% ipython --no-banner

In [1]: import numpy as np

In [2]: np.set_printoptions(precision=3, suppress=True, linewidth=140)

In [3]: rnd = lambda a: np.round(a, 3) + 0

In [4]: feats = np.load("block13.npy")

In [5]: print(feats)
[[ 1 -1 -1  1 -1  1  1 -1]
 [ 1 -1  1 -1  1 -1  1 -1]
 [ 1 -1  1 -1 -1  1 -1  1]]

In [6]: A2 = np.array([[1, 2, 0],
   ...:     [0, 1, 0],
   ...:     [0, 2, 2],
   ...:     [1, 1, 2],
   ...:     [1, 0, 0],
   ...:     [0, 0, 1],
   ...:     [1, 1, 0],
   ...:     [2, 2, 0]])

In [7]: np.einsum("ik,kj->ji", feats, A2)
Out[7]: 
array([[ 0,  0,  0],
       [-1,  1,  3],
       [ 1, -1,  1]])

In [8]: print(np.einsum("ij->j", feats))
[ 3 -3  1 -1 -1  1  1 -1]

In [9]: print(np.linalg.matrix_rank(feats @ A2))
2

In [10]: theta = np.radians(36)

In [11]: R = np.eye(8)

In [12]: R[7, 7] = R[1, 1] = np.cos(theta)

In [13]: R[7, 1], R[1, 7] = -np.sin(theta), np.sin(theta)

In [14]: rnd(R)
Out[14]: 
array([[ 1.   ,  0.   ,  0.   ,  0.   ,  0.   ,  0.   ,  0.   ,  0.   ],
       [ 0.   ,  0.809,  0.   ,  0.   ,  0.   ,  0.   ,  0.   ,  0.588],
       [ 0.   ,  0.   ,  1.   ,  0.   ,  0.   ,  0.   ,  0.   ,  0.   ],
       [ 0.   ,  0.   ,  0.   ,  1.   ,  0.   ,  0.   ,  0.   ,  0.   ],
       [ 0.   ,  0.   ,  0.   ,  0.   ,  1.   ,  0.   ,  0.   ,  0.   ],
       [ 0.   ,  0.   ,  0.   ,  0.   ,  0.   ,  1.   ,  0.   ,  0.   ],
       [ 0.   ,  0.   ,  0.   ,  0.   ,  0.   ,  0.   ,  1.   ,  0.   ],
       [ 0.   , -0.588,  0.   ,  0.   ,  0.   ,  0.   ,  0.   ,  0.809]])

In [15]: A2 = feats @ R.T

In [16]: np.allclose(np.linalg.norm(feats, axis=1), np.linalg.norm(A2, axis=1))
Out[16]: True

In [17]: rnd(A2)
Out[17]: 
array([[ 1.   , -1.397, -1.   ,  1.   , -1.   ,  1.   ,  1.   , -0.221],
       [ 1.   , -1.397,  1.   , -1.   ,  1.   , -1.   ,  1.   , -0.221],
       [ 1.   , -0.221,  1.   , -1.   , -1.   ,  1.   , -1.   ,  1.397]])

In [18]: f, r1 = feats[2], feats[1]

In [19]: f @ f
Out[19]: np.int64(8)

In [20]: pr = (f @ r1) / (f @ f) * f

In [21]: print(pr)
[ 0. -0.  0. -0. -0.  0. -0.  0.]

In [22]: np.outer(f, r1)
Out[22]: 
array([[ 1, -1,  1, -1,  1, -1,  1, -1],
       [-1,  1, -1,  1, -1,  1, -1,  1],
       [ 1, -1,  1, -1,  1, -1,  1, -1],
       [-1,  1, -1,  1, -1,  1, -1,  1],
       [-1,  1, -1,  1, -1,  1, -1,  1],
       [ 1, -1,  1, -1,  1, -1,  1, -1],
       [-1,  1, -1,  1, -1,  1, -1,  1],
       [ 1, -1,  1, -1,  1, -1,  1, -1]])

In [23]: vec = np.array([1, 4, 4, 7, 2, 0, -1, -1])

In [24]: h1 = np.maximum(feats @ vec, 0)

In [25]: np.maximum(feats @ vec, 0) - np.maximum(-feats @ vec, 0)
Out[25]: array([-2, -4, -8])

In [26]: np.maximum(feats @ (3 * vec), 0)
Out[26]: array([0, 0, 0])

In [27]: np.flatnonzero(h1 > 1e-9)
Out[27]: array([], dtype=int64)

In [28]: h1
Out[28]: array([0, 0, 0])

In [29]: print(rnd(np.tanh(feats @ vec)))
[-0.964 -0.999 -1.   ]

In [30]: W0 = np.loadtxt("m.csv", delimiter=",")

In [31]: rnd(W0)
Out[31]: 
array([[ 2.353,  0.436, -0.844,  1.6  ],
       [-0.588,  2.724,  0.927,  0.613],
       [ 1.765,  0.327,  1.435, -1.929],
       [ 0.   ,  1.133, -2.317, -1.532]])

In [32]: def softmax(z):
    ...:     e = np.exp(z - z.max(axis=-1, keepdims=True))
    ...:     return e / e.sum(axis=-1, keepdims=True)
    ...: 

In [33]: rnd(softmax(W0).sum(axis=1))
Out[33]: array([1., 1., 1., 1.])

In [34]: rnd(softmax(W0[2] + 3))
Out[34]: array([0.505, 0.12 , 0.363, 0.013])

In [35]: att = W0 @ W0.T / np.sqrt(4)

In [36]: softmax(att).round(6).argmax(axis=1)
Out[36]: array([0, 1, 2, 3])

In [37]: rng = np.random.default_rng(46864)

In [38]: lab = rng.permutation(4)

In [39]: A2 = W0[:, lab] * rng.choice([-1, 1], 4)

In [40]: print(rnd(A2))
[[-1.6   -0.844 -0.436 -2.353]
 [-0.613  0.927 -2.724  0.588]
 [ 1.929  1.435 -0.327 -1.765]
 [ 1.532 -2.317 -1.133  0.   ]]

In [41]: left, _, vt = np.linalg.svd(W0.T @ A2)

In [42]: rnd(left @ vt)
Out[42]: 
array([[ 0.,  0.,  0., -1.],
       [ 0.,  0., -1.,  0.],
       [ 0.,  1.,  0.,  0.],
       [-1.,  0.,  0.,  0.]])

In [43]: O = W0.astype(float).copy()

In [44]: for j in range(4):
    ...:     O[:, j] -= O[:, :j] @ (O[:, :j].T @ O[:, j])
    ...:     O[:, j] /= np.linalg.norm(O[:, j])
    ...: 

In [45]: rnd(O.T @ W0)
Out[45]: 
array([[3., 0., 0., 0.],
       [0., 3., 0., 0.],
       [0., 0., 3., 0.],
       [0., 0., 0., 3.]])

In [46]: rnd(O.T @ O)
Out[46]: 
array([[1., 0., 0., 0.],
       [0., 1., 0., 0.],
       [0., 0., 1., 0.],
       [0., 0., 0., 1.]])

In [47]: rnd(np.linalg.norm(W0) ** 2 / np.linalg.norm(W0, 2) ** 2)
Out[47]: np.float64(4.0)

In [48]: rnd(np.linalg.norm(W0, axis=0))
Out[48]: array([3., 3., 3., 3.])

In [49]: print(rnd(np.linalg.norm(W0, "nuc")))
12.0

In [50]: print(rnd(W0[1] @ W0[3]))
0.0

In [51]: np.linalg.norm(W0, axis=1).argmax()
Out[51]: np.int64(1)

In [52]: hat = np.triu(np.array([[1, 3, 3, 2], [2, -2, 1, 0], [0, -3, -3, -3], [2, 2, -2, -2]]), 1) + np.eye(4)

In [53]: A2 = hat @ W0 @ np.linalg.inv(hat)

In [54]: np.linalg.matrix_rank(A2)
Out[54]: np.int64(4)

In [55]: print(rnd(np.poly(A2)))
[  1.     -4.98    0.     44.821 -81.   ]

In [56]: rnd(hat @ W0 - W0 @ hat)
Out[56]: 
array([[  3.53 ,   4.358,  -5.046, -14.251],
       [  1.765,   2.092,   0.476,   2.029],
       [  0.   ,  -8.694,   1.33 ,   5.368],
       [  0.   ,   0.   ,  -1.133,  -6.952]])

In [57]: F = np.loadtxt("test15.csv", delimiter=",")

In [58]: print(F)
[[ 0.  3.  0.]
 [ 0.  2.  0.]
 [ 0.  3.  0.]
 [ 2.  4.  2.]
 [14. 10. 14.]
 [ 6.  6.  6.]
 [ 6.  6.  6.]
 [10.  8. 10.]
 [ 0.  0.  0.]
 [ 0.  0.  0.]
 [ 2.  4.  2.]
 [14. 10. 14.]
 [ 6.  6.  6.]
 [12.  9. 12.]
 [12.  9. 12.]
 [ 8.  7.  8.]]

In [59]: # rows 0 and 2 are equal

In [60]: W2 = F[[3, 12]].astype(float)

In [61]: for _ in range(4):
    ...:     lab = np.linalg.norm(F[:, None] - W2, axis=-1).argmin(axis=1)
    ...:     W2 = np.array([F[lab == j].mean(axis=0) for j in range(2)])
    ...: 

In [62]: lab
Out[62]: array([0, 0, 0, 0, 1, 1, 1, 1, 0, 0, 0, 1, 1, 1, 1, 1])

In [63]: rnd(W2)
Out[63]: 
array([[0.571, 2.286, 0.571],
       [9.778, 7.889, 9.778]])

In [64]: np.abs(W2[1] - W2[0]).argmax()
Out[64]: np.int64(0)

In [65]: dist = np.linalg.norm(F[:, None] - F[None], axis=-1)

In [66]: dist.shape
Out[66]: (16, 16)

In [67]: print(rnd(dist[8]))
[ 3.     2.     3.     4.899 22.181 10.392 10.392 16.248  0.     0.     4.899 22.181 10.392 19.209 19.209 13.304]

In [68]: np.flatnonzero(dist[8] < dist.mean() / 2)
Out[68]: array([0, 1, 2, 8, 9])

In [69]: rnd(dist[:5, :5])
Out[69]: 
array([[ 0.   ,  1.   ,  0.   ,  3.   , 21.   ],
       [ 1.   ,  0.   ,  1.   ,  3.464, 21.354],
       [ 0.   ,  1.   ,  0.   ,  3.   , 21.   ],
       [ 3.   ,  3.464,  3.   ,  0.   , 18.   ],
       [21.   , 21.354, 21.   , 18.   ,  0.   ]])

In [70]: dist[8].round(6).argsort(kind="stable")[:4]
Out[70]: array([8, 9, 1, 0])

In [71]: np.linalg.matrix_rank(dist ** 2)
Out[71]: np.int64(4)

In [72]: M = np.loadtxt("mat.csv", delimiter=",")

In [73]: M
Out[73]: 
array([[-5.,  5.,  1.],
       [ 0.,  1.,  0.],
       [ 0.,  0., -1.]])

In [74]: evals, vecs = np.linalg.eig(M)

In [75]: np.prod(evals)
Out[75]: np.float64(5.0)

In [76]: vec = np.array([-5, 0, 0])

In [77]: rhs = M @ vec

In [78]: rhs
Out[78]: array([25.,  0.,  0.])

In [79]: rnd(np.linalg.solve(M, rhs + M[:, 0]))
Out[79]: array([-4.,  0.,  0.])

In [80]: rnd(np.linalg.solve(M, M[:, 1]))
Out[80]: array([0., 1., 0.])

In [81]: rnd(np.linalg.solve(M, 4 * rhs))
Out[81]: array([-20.,   0.,   0.])

In [82]: hat = np.triu(np.array([[0, 2, 2], [1, 1, 0], [0, 2, 1]]), 1) + np.eye(3)

In [83]: A2 = hat @ M @ np.linalg.inv(hat)

In [84]: print(A2)
[[-5. 17.  9.]
 [ 0.  1.  0.]
 [ 0.  0. -1.]]

In [85]: print(feats[1] @ feats[2])
0

In [86]: rnd(np.linalg.norm(feats, 1)), rnd(np.linalg.norm(feats, np.inf))
Out[86]: (np.float64(3.0), np.float64(8.0))

In [87]: rnd(np.linalg.norm(feats, 2))
Out[87]: np.float64(2.828)

In [88]: rnd(np.linalg.norm(feats) ** 2 / np.linalg.norm(feats, 2) ** 2)
Out[88]: np.float64(3.0)

In [89]: np.linalg.norm(feats, axis=1).argmax()
Out[89]: np.int64(0)

In [90]: E = np.load("case3.npy")

In [91]: rnd(E)
Out[91]: 
array([[  3.373,  17.211,  -9.612],
       [ -4.646,   1.035,  19.425],
       [  4.575,  10.867, -16.155],
       [ -2.924, -18.315,   7.484],
       [ -0.069,  19.334,   5.118],
       [ -1.735, -19.802,   2.205],
       [ -4.768,  -8.159,  17.627],
       [  4.824,   2.734, -19.216],
       [ -1.26 , -19.959,   0.208],
       [ -4.84 ,  -3.569,  19.074],
       [  4.254,  -5.182, -18.843],
       [ -4.842,  -3.697,  19.05 ],
       [ -2.995,  12.353,  15.441],
       [  4.073,  14.481, -13.18 ],
       [ -1.334, -19.949,   0.517],
       [ -2.828,  13.017,  14.918],
       [  3.785,  -8.45 , -17.727],
       [ -3.67 ,   9.115,  17.419],
       [  2.924,  18.316,  -7.482],
       [  3.767,  15.874, -11.569],
       [ -1.689,  16.548,  11.105],
       [ -3.412, -17.096,   9.802]])

In [92]: # rows and columns are dependent

In [93]: left, sv, vt = np.linalg.svd(E)

In [94]: vecs = vt[:(sv > 1e-8).sum()]

In [95]: vec = E[0] + 4 * E[11] + rng.integers(2) * np.eye(3)[1]

In [96]: print(rnd(vec))
[-15.995   3.425  66.586]

In [97]: rnd(vecs.T @ vecs)
Out[97]: 
array([[ 0.059,  0.057, -0.228],
       [ 0.057,  0.997,  0.014],
       [-0.228,  0.014,  0.945]])
